$ python -q
>>> import numpy as np
>>> from numpy import linalg as LA
>>> np.set_printoptions(precision=1, suppress=True, linewidth=200)
>>> def rd(a):
...     return np.round(a, 1) + 0
... 
>>> Z = np.array([[1, 0, 0], [3, 3, 0], [1, 1, 1]])
>>> X = np.repeat(Z, 22 // 3, axis=0)
>>> rng = np.random.default_rng(630239)
>>> X = X + 0.1 * rng.normal(size=X.shape)
>>> print(rd(X))
[[ 0.9  0.1  0. ]
 [ 0.9  0.1  0. ]
 [ 1.   0.   0. ]
 [ 1.1  0.1  0. ]
 [ 1.   0.1  0. ]
 [ 1.   0.1  0. ]
 [ 0.9  0.   0. ]
 [ 3.   3.   0. ]
 [ 3.2  3.   0. ]
 [ 2.9  3.   0.1]
 [ 3.1  3.2  0. ]
 [ 2.9  3.3 -0.1]
 [ 3.   2.9 -0.2]
 [ 2.8  3.   0. ]
 [ 1.   1.1  1.1]
 [ 1.   1.   0.9]
 [ 1.1  1.   1.1]
 [ 1.   0.9  1.1]
 [ 0.9  0.9  0.9]
 [ 0.9  1.1  1. ]
 [ 1.1  1.   1.1]]
>>> G = np.cov(X, rowvar=False)
>>> print(G.shape)
(3, 3)
>>> print(rd(np.polyfit(X[:, 1], X[:, 0], 1)))
[0.7 0.7]
>>> print(rd(LA.eigvalsh(G)[::-1]))
[2.5 0.3 0. ]
>>> print(rd(G))
[[ 0.9  1.2 -0.2]
 [ 1.2  1.6 -0.1]
 [-0.2 -0.1  0.3]]
>>> print(rd(X.std(axis=0)))
[0.9 1.2 0.5]
>>> x = np.array([8, 7, 3])
>>> rhs = X @ x
>>> print(rd(LA.solve(X.T @ X, X.T @ rhs)))
[8. 7. 3.]
>>> print(rd(LA.pinv(X) @ X))
[[1. 0. 0.]
 [0. 1. 0.]
 [0. 0. 1.]]
>>> rhs = rhs + 0.1 * rng.normal(size=21)
>>> print(rd(rhs))
[ 7.5  7.9  7.6  9.1  8.8  8.4  6.7 44.5 46.5 44.2 46.8 45.9 44.4 43.1 18.9 18.3 19.3 17.8 16.5 17.9 19.9]
>>> c, *_ = LA.lstsq(X, rhs)
>>> print(rd(LA.norm(rhs - X @ c)))
0.5
>>> print(c.round())
[8. 7. 3.]
>>> Z = X[[20, 7]].astype(float)
>>> for _ in range(3):
...     z = LA.norm(X[:, None] - Z, axis=-1).argmin(axis=1)
...     Z = np.array([X[z == j].mean(axis=0) for j in range(2)])
... 
>>> print(z)
[0 0 0 0 0 0 0 1 1 1 1 1 1 1 0 0 0 0 0 0 0]
>>> print(np.bincount(z))
[14  7]
>>> print(rd(Z))
[[1.  0.5 0.5]
 [3.  3.  0. ]]
>>> print(np.abs(Z[1] - Z[0]).argmax())
1
>>> A2 = np.c_[X[:, :1] @ np.array([[0]]), np.array([1, 3, 1, 1, -3, 3, -3, -2, 2, 3, -3, -3, 1, 0, 2, -1, 0, -2, 1, -1, 3])]
>>> print(A2)
[[ 0.  1.]
 [ 0.  3.]
 [ 0.  1.]
 [ 0.  1.]
 [ 0. -3.]
 [ 0.  3.]
 [ 0. -3.]
 [ 0. -2.]
 [ 0.  2.]
 [ 0.  3.]
 [ 0. -3.]
 [ 0. -3.]
 [ 0.  1.]
 [ 0.  0.]
 [ 0.  2.]
 [ 0. -1.]
 [ 0.  0.]
 [ 0. -2.]
 [ 0.  1.]
 [ 0. -1.]
 [ 0.  3.]]
>>> print(rd(LA.norm(LA.qr(X)[0].T @ A2, axis=0) ** 2 / ((A2 ** 2).sum(axis=0) + 1e-12)))
[0.  0.1]
>>> print(LA.matrix_rank(np.c_[X, A2]))
4
>>> print(rd(LA.norm(A2 - X @ LA.lstsq(X, A2)[0], axis=0)))
[0.  9.5]
